$ ipython --no-banner

In [1]: import numpy as np

In [2]: from numpy import linalg as LA

In [3]: np.set_printoptions(precision=4, suppress=True, linewidth=160, legacy="1.25")

In [4]: m1 = np.load("x.npy")

In [5]: print(m1)
[[ 1.5 -4.2  0. ]
 [-1.8  0.6  1.4]
 [-1.2  0.  -0.2]
 [-0.9  4.2 -0.3]
 [-1.  -4.2  0.6]
 [ 0.1 -7.5  0.6]]

In [6]: x = np.array([2, 3, 2])

In [7]: print(m1 @ x)
[ -9.6   1.   -2.8  10.2 -13.4 -21.1]

In [8]: print(np.einsum("ij,j->i", m1, x))
[ -9.6   1.   -2.8  10.2 -13.4 -21.1]

In [9]: print((m1 @ x).argmax())
3

In [10]: K = np.load("m.npy")

In [11]: print(K)
[[ 0.0407  0.1832 -0.0712 -0.0204]
 [ 0.1832  0.8244 -0.3206 -0.0916]
 [-0.0712 -0.3206  0.1247  0.0356]
 [-0.0204 -0.0916  0.0356  0.0102]]

In [12]: # looks like rank 1

In [13]: x = np.array([1, -3, -2, -2])

In [14]: print(np.eye(4) - K)
[[ 0.9593 -0.1832  0.0712  0.0204]
 [-0.1832  0.1756  0.3206  0.0916]
 [ 0.0712  0.3206  0.8753 -0.0356]
 [ 0.0204  0.0916 -0.0356  0.9898]]

In [15]: print(round(float((x - K @ x) @ (K @ x)), 4))
-0.0

In [16]: print(round(np.trace(K), 4))
1.0

In [17]: rng = np.random.default_rng(65121)

In [18]: other = K + rng.integers(-2, 3, (4, 1)) @ rng.integers(-2, 3, (1, 4))

In [19]: print(other)
[[ 0.0407  0.1832 -0.0712 -0.0204]
 [ 0.1832  0.8244 -0.3206 -0.0916]
 [ 3.9288  1.6794 -1.8753  4.0356]
 [ 1.9796  0.9084 -0.9644  2.0102]]

In [20]: print(np.abs(other - K).sum(axis=1))
[ 0.  0. 12.  6.]

In [21]: print(LA.matrix_rank(other - K, tol=1e-8))
1

In [22]: print(round(float(np.einsum("ii->", K)), 4))
1.0

In [23]: print(np.kron(np.eye(2, dtype=int), K))
[[ 0.0407  0.1832 -0.0712 -0.0204  0.      0.     -0.     -0.    ]
 [ 0.1832  0.8244 -0.3206 -0.0916  0.      0.     -0.     -0.    ]
 [-0.0712 -0.3206  0.1247  0.0356 -0.     -0.      0.      0.    ]
 [-0.0204 -0.0916  0.0356  0.0102 -0.     -0.      0.      0.    ]
 [ 0.      0.     -0.     -0.      0.0407  0.1832 -0.0712 -0.0204]
 [ 0.      0.     -0.     -0.      0.1832  0.8244 -0.3206 -0.0916]
 [-0.     -0.      0.      0.     -0.0712 -0.3206  0.1247  0.0356]
 [-0.     -0.      0.      0.     -0.0204 -0.0916  0.0356  0.0102]]

In [24]: print(np.round(LA.eigvals(K), 4) + 0)
[0. 1. 0. 0.]

In [25]: print(np.round(LA.det(K[::-1]), 4))
0.0

In [26]: print(round(np.einsum("ij,ji->", K, K), 4))
1.0

In [27]: print(round(float(LA.det(K.T)), 4))
0.0

In [28]: arr = np.array([[-3, 0, 0, 1, -2, -2, 1, 2],
    ...:     [0, 3, 0, -3, -3, -1, 3, 2],
    ...:     [0, 0, 0, -1, -3, 0, 3, -1],
    ...:     [0, 0, 0, 2, 3, 3, 3, 1],
    ...:     [0, 0, 0, 0, -2, 2, -1, -1],
    ...:     [0, 0, 0, 0, 0, -1, -2, 3],
    ...:     [0, 0, 0, 0, 0, 0, -3, -3],
    ...:     [0, 0, 0, 0, 0, 0, 0, 1]])

In [29]: print(arr)
[[-3  0  0  1 -2 -2  1  2]
 [ 0  3  0 -3 -3 -1  3  2]
 [ 0  0  0 -1 -3  0  3 -1]
 [ 0  0  0  2  3  3  3  1]
 [ 0  0  0  0 -2  2 -1 -1]
 [ 0  0  0  0  0 -1 -2  3]
 [ 0  0  0  0  0  0 -3 -3]
 [ 0  0  0  0  0  0  0  1]]

In [30]: U, sv, Vh = LA.svd(arr)

In [31]: print(np.argmax(sv[:-1] / (sv[1:] + 1e-6)) + 1)
7

In [32]: other = U[:, :7] @ np.diag(sv[:7]) @ Vh[:7]

In [33]: print(LA.matrix_rank(arr, rtol=0.05))
6

In [34]: print(other.round(4) + 0)
[[-3.  0.  0.  1. -2. -2.  1.  2.]
 [ 0.  3.  0. -3. -3. -1.  3.  2.]
 [ 0.  0.  0. -1. -3.  0.  3. -1.]
 [ 0.  0.  0.  2.  3.  3.  3.  1.]
 [ 0.  0.  0.  0. -2.  2. -1. -1.]
 [ 0.  0.  0.  0.  0. -1. -2.  3.]
 [ 0.  0.  0.  0.  0.  0. -3. -3.]
 [ 0.  0.  0.  0.  0.  0.  0.  1.]]

In [35]: print(np.round(LA.norm(arr - other, 2), 4), np.round(sv[7], 4))
0.0 0.0

In [36]: U, sv, Vh = LA.svd(arr)

In [37]: evecs = Vh[:(sv > 1e-8).sum()]

In [38]: x = arr[3] + -3 * arr[2] + rng.integers(2) * np.eye(8)[0]

In [39]: print(x)
[ 1.  0.  0.  5. 12.  3. -6.  4.]

In [40]: print(np.round(np.diag(evecs.T @ evecs), 4) + 0)
[1. 1. 0. 1. 1. 1. 1. 1.]

In [41]: print(round(LA.norm(x - evecs.T @ evecs @ x), 4))
0.0

In [42]: rank = LA.matrix_rank(arr)

In [43]: print(rank)
7

In [44]: ns = LA.svd(arr)[2][rank:].T

In [45]: print(np.allclose(arr @ ns, 0))
True

In [46]: print(ns.shape)
(8, 1)

In [47]: print([int(LA.matrix_rank(arr[:i])) for i in range(1, len(arr) + 1)])
[1, 2, 3, 4, 5, 6, 7, 7]

In [48]: print([int(LA.matrix_rank(arr[:, :j + 1])) for j in range(8)])
[1, 2, 2, 3, 4, 5, 6, 7]

In [49]: print([int(LA.matrix_rank(np.delete(arr, i, axis=0))) for i in range(8)])
[6, 6, 7, 7, 7, 6, 7, 7]

In [50]: print(np.round(ns[:, 0] / ns[np.abs(ns[:, 0]).round(6).argmax(), 0], 4) + 0)
[0. 0. 1. 0. 0. 0. 0. 0.]

In [51]: A = np.load("run2.npy")

In [52]: print(A)
[[0 1 0]
 [1 0 1]
 [0 1 0]]

In [53]: t3 = np.stack([A, -1 * A, A[::-1]])

In [54]: print(LA.matrix_rank(t3))
[2 2 2]

In [55]: print(round(LA.det(A[::-1]), 4))
0.0

In [56]: print(np.round(np.poly(A), 4) + 0)
[ 1.  0. -2.  0.]

In [57]: print(round(float(LA.det(2 * A)), 4), round(float(LA.det(A)), 4))
0.0 0.0

In [58]: print(np.einsum("ii->", A))
0

In [59]: print(np.round(LA.eigvals(A).sum().real, 4))
-0.0

In [60]: other = np.array([[2, 1], [1, 0], [0, 2]])

In [61]: print(np.vstack([A, other.T]).shape)
(5, 3)

In [62]: print(np.einsum("ik,kj->ji", A, other))
[[1 2 1]
 [0 3 0]]

In [63]: print(np.einsum("ij->j", A))
[1 2 1]

In [64]: print(np.einsum("ij,ij->i", A, A))
[1 2 1]

In [65]: print(LA.matrix_rank(A @ other))
2

In [66]: mat = np.loadtxt("case10.csv", delimiter=",")

In [67]: print(mat)
[[ 1.202   0.2706  0.3775  0.0224 -0.27  ]
 [ 0.2706  1.1009 -0.134  -0.8452 -0.3092]
 [ 0.3775 -0.134   1.9472  0.2921 -0.9165]
 [ 0.0224 -0.8452  0.2921  1.238  -0.5695]
 [-0.27   -0.3092 -0.9165 -0.5695  1.5118]]

In [68]: # equal to its transpose

In [69]: x = np.array([1, -3, -1])

In [70]: rhs = m1 @ x

In [71]: print(rhs)
[ 14.1  -5.   -1.  -13.2  11.   22. ]

In [72]: try:
    ...:     LA.solve(m1, rhs)
    ...: except LA.LinAlgError as e:
    ...:     print(repr(e))
    ...: 
LinAlgError('Last 2 dimensions of the array must be square')

In [73]: print(np.round(LA.pinv(m1) @ m1, 4) + 0)
[[1. 0. 0.]
 [0. 1. 0.]
 [0. 0. 1.]]

In [74]: rhs = rhs + 0.05 * rng.normal(size=6)

In [75]: print(rhs)
[ 14.0647  -5.0219  -0.987  -13.2715  11.091   21.8727]

In [76]: b, *_ = LA.lstsq(m1, rhs)

In [77]: print(round(float(LA.norm(rhs - m1 @ b)), 4))
0.1714

In [78]: print([round(float(LA.norm(LA.solve(m1.T @ m1 + lam * np.eye(3), m1.T @ rhs))), 2) for lam in (0, 1, 10, 100)])
[3.32, 3.18, 2.8, 1.57]

In [79]: hat = np.triu(np.array([[0, 1, 0, -1, -2],
    ...:     [-2, 1, 2, -2, 1],
    ...:     [1, -1, -2, 1, -1],
    ...:     [2, -2, 2, 0, 2],
    ...:     [-2, -1, 1, 1, 2]]), 1) + np.eye(5)

In [80]: other = hat @ mat @ LA.inv(hat)

In [81]: print(round(float(LA.det(other)), 4))
0.0

In [82]: print(round(np.trace(other), 4), round(np.trace(mat), 4))
7.0 7.0

In [83]: M = np.array([[16, -12, -32, -8, 36, -12],
    ...:     [-12, 9, 24, 6, -27, 9],
    ...:     [-32, 24, 64, 16, -72, 24],
    ...:     [-8, 6, 16, 4, -18, 6],
    ...:     [36, -27, -72, -18, 81, -27],
    ...:     [-12, 9, 24, 6, -27, 9]])

In [84]: # symmetric

In [85]: M.reshape(6, 7)
Traceback (most recent call last):
  Cell In[85], line 1
    M.reshape(6, 7)
ValueError: cannot reshape array of size 36 into shape (6,7)


In [86]: print(M.reshape(2, -1))
[[ 16 -12 -32  -8  36 -12 -12   9  24   6 -27   9 -32  24  64  16 -72  24]
 [ -8   6  16   4 -18   6  36 -27 -72 -18  81 -27 -12   9  24   6 -27   9]]

In [87]: t3 = M.reshape(6, 2, -1)

In [88]: print(t3.transpose(1, 0, 2))
[[[ 16 -12 -32]
  [-12   9  24]
  [-32  24  64]
  [ -8   6  16]
  [ 36 -27 -72]
  [-12   9  24]]

 [[ -8  36 -12]
  [  6 -27   9]
  [ 16 -72  24]
  [  4 -18   6]
  [-18  81 -27]
  [  6 -27   9]]]

In [89]: print(t3[:, 0])
[[ 16 -12 -32]
 [-12   9  24]
 [-32  24  64]
 [ -8   6  16]
 [ 36 -27 -72]
 [-12   9  24]]

In [90]: print(t3.sum(axis=1))
[[  8  24 -44]
 [ -6 -18  33]
 [-16 -48  88]
 [ -4 -12  22]
 [ 18  54 -99]
 [ -6 -18  33]]

In [91]: print(t3.shape)
(6, 2, 3)

In [92]: print(np.einsum("ihd,ihd->ih", t3, t3))
[[1424 1504]
 [ 801  846]
 [5696 6016]
 [ 356  376]
 [7209 7614]
 [ 801  846]]

In [93]: print(np.unique(M.round(6), axis=0).shape)
(5, 6)

In [94]: r0, g = M[0], M[4]

In [95]: print(r0 @ r0)
2928

In [96]: print(r0 @ g)
6588

In [97]: pr = (r0 @ g) / (r0 @ r0) * r0

In [98]: print(pr)
[ 36. -27. -72. -18.  81. -27.]

In [99]: print(LA.matrix_rank(np.outer(r0, g)))
1

In [100]: evals, evecs = LA.eigh(M)

In [101]: x = np.array([1, -1, -1, 0, -1, 0])

In [102]: print(np.abs(M).sum(axis=1).max(), round(np.abs(evals).max(), 4))
261 183.0

In [103]: print(evecs * np.maximum(evals, 0) @ evecs.T)
[[ 16. -12. -32.  -8.  36. -12.]
 [-12.   9.  24.   6. -27.   9.]
 [-32.  24.  64.  16. -72.  24.]
 [ -8.   6.  16.   4. -18.   6.]
 [ 36. -27. -72. -18.  81. -27.]
 [-12.   9.  24.   6. -27.   9.]]

In [104]: print((np.sign(evecs[:, -1].round(6)) == np.sign(evecs[0, -1].round(6))).astype(int))
[1 0 0 0 1 0]

In [105]: print(np.round(LA.eigvalsh(M[1:, 1:]), 4) + 0)
[  0.   0.   0.   0. 167.]

In [106]: other = M + rng.integers(-2, 3, (6, 1)) @ rng.integers(-2, 3, (1, 6))

In [107]: print(other)
[[ 16 -12 -32  -8  36 -12]
 [-10  10  24   5 -29  10]
 [-32  24  64  16 -72  24]
 [ -4   8  16   2 -22   8]
 [ 34 -28 -72 -17  83 -28]
 [ -8  11  24   4 -31  11]]

In [108]: print(np.round(LA.svd(other - M, compute_uv=False), 4) + 0)
[10.4881  0.      0.      0.      0.      0.    ]

In [109]: print(LA.matrix_rank(other - M, tol=1e-8))
1
